$ python3 -q
>>> import numpy as np
>>> np.set_printoptions(precision=3, suppress=True, linewidth=200, floatmode="fixed")
>>> X = np.loadtxt("layer7.csv", delimiter=",")
>>> X
array([[-1.000, -1.000,  0.000],
       [-1.000, -2.000, -1.000],
       [ 0.000, -1.000, -4.000]])
>>> evals, evecs = np.linalg.eig(X)
>>> np.sort(np.linalg.eigvals(np.linalg.inv(X)))
array([-3.329, -0.447, -0.224])
>>> np.round(X @ evecs[:, 0] - evals[0] * evecs[:, 0], 3) + 0
array([0.000, 0.000, 0.000])
>>> print(np.sort(np.linalg.eigvals(X.T)))
[-4.461 -2.239 -0.300]
>>> proj = np.triu(np.array([[2, 5, 0], [-3, 0, -5], [2, 2, -3]]), 1) + np.eye(3)
>>> M2 = proj @ X @ np.linalg.inv(proj)
>>> M2
array([[-6.000, 19.000, 90.000],
       [-1.000,  8.000, 59.000],
       [ 0.000, -1.000, -9.000]])
>>> np.round(np.linalg.det(M2), 3)
np.float64(-3.0)
>>> np.trace(M2), np.trace(X)
(np.float64(-7.0), np.float64(-7.0))
>>> round(float(np.linalg.det(2 * M2)), 3), round(float(np.linalg.det(M2)), 3)
(-24.0, -3.0)
>>> round(float(np.linalg.eigvals(M2).sum().real), 3)
-7.0
>>> np.einsum("ii->", M2)
np.float64(-7.0)
>>> print(np.kron(np.eye(2, dtype=int), M2))
[[-6.000 19.000 90.000 -0.000  0.000  0.000]
 [-1.000  8.000 59.000 -0.000  0.000  0.000]
 [ 0.000 -1.000 -9.000  0.000 -0.000 -0.000]
 [-0.000  0.000  0.000 -6.000 19.000 90.000]
 [-0.000  0.000  0.000 -1.000  8.000 59.000]
 [ 0.000 -0.000 -0.000  0.000 -1.000 -9.000]]
>>> evals, evecs = np.linalg.eigh(X)
>>> np.round(evecs @ np.diag(evals) @ evecs.T, 3) + 0
array([[-1.000, -1.000,  0.000],
       [-1.000, -2.000, -1.000],
       [ 0.000, -1.000, -4.000]])
>>> np.round(evecs.T @ X @ evecs, 3) + 0
array([[-4.461,  0.000,  0.000],
       [ 0.000, -2.239,  0.000],
       [ 0.000,  0.000, -0.300]])
>>> np.round(evecs.T @ evecs, 3) + 0
array([[1.000, 0.000, 0.000],
       [0.000, 1.000, 0.000],
       [0.000, 0.000, 1.000]])
>>> evals
array([-4.461, -2.239, -0.300])
>>> np.linalg.eigvalsh(X + 2 * np.eye(3))
array([-2.461, -0.239,  1.700])
>>> np.linalg.eigvalsh(X @ X)
array([ 0.090,  5.014, 19.896])
>>> np.unique(evals.round(6) + 0, return_counts=True)[1]
array([1, 1, 1])
>>> Q, r_ = np.linalg.qr(X)
>>> round(np.trace(Q @ Q.T), 3)
np.float64(3.0)
>>> print(r_)
[[ 1.414  2.121  0.707]
 [ 0.000  1.225  3.674]
 [ 0.000  0.000 -1.732]]
>>> print(Q.shape, r_.shape)
(3, 3) (3, 3)
>>> print(np.abs(np.diag(r_)))
[1.414 1.225 1.732]
>>> F = np.loadtxt("a.csv", delimiter=",")
>>> F
array([[0.000, 1.000, 1.000],
       [1.000, 0.000, 1.000],
       [1.000, 1.000, 0.000]])
>>> M2 = np.linalg.inv(F)
>>> print(np.allclose(M2, F.T))
False
>>> M2
array([[-0.500,  0.500,  0.500],
       [ 0.500, -0.500,  0.500],
       [ 0.500,  0.500, -0.500]])
>>> round(float(np.linalg.slogdet(F)[0]), 3)
1.0
>>> evals, evecs = np.linalg.eig(F)
>>> np.sort(np.linalg.eigvals(F.T))
array([-1.000, -1.000,  2.000])
>>> evals
array([-1.000,  2.000, -1.000])
>>> Uu, sigma, vt = np.linalg.svd(F, full_matrices=False)
>>> sigma / sigma[0]
array([1.000, 0.500, 0.500])
>>> np.round(Uu.T @ F @ vt.T, 3) + 0
array([[2.000, 0.000, 0.000],
       [0.000, 1.000, 0.000],
       [0.000, 0.000, 1.000]])
>>> print(np.allclose(Uu * sigma @ vt, F))
True
>>> round(np.sqrt((sigma ** 2).sum()), 3), round(np.linalg.norm(F), 3)
(np.float64(2.449), np.float64(2.449))
>>> proj = np.triu(np.array([[5, 2, -2], [1, 1, -4], [-2, 6, -2]]), 1) + np.eye(3)
>>> M2 = proj @ F @ np.linalg.inv(proj)
>>> print(M2)
[[ 0.000 -1.000 -1.000]
 [-3.000  2.000  3.000]
 [ 1.000 -1.000 -2.000]]
>>> print(np.round(np.poly(M2), 3) + 0)
[ 1.000  0.000 -3.000 -2.000]
>>> np.trace(M2), np.trace(F)
(np.float64(0.0), np.float64(0.0))
>>> np.round(np.linalg.det(M2), 3)
np.float64(2.0)
>>> np.linalg.matrix_rank(M2)
np.int64(3)
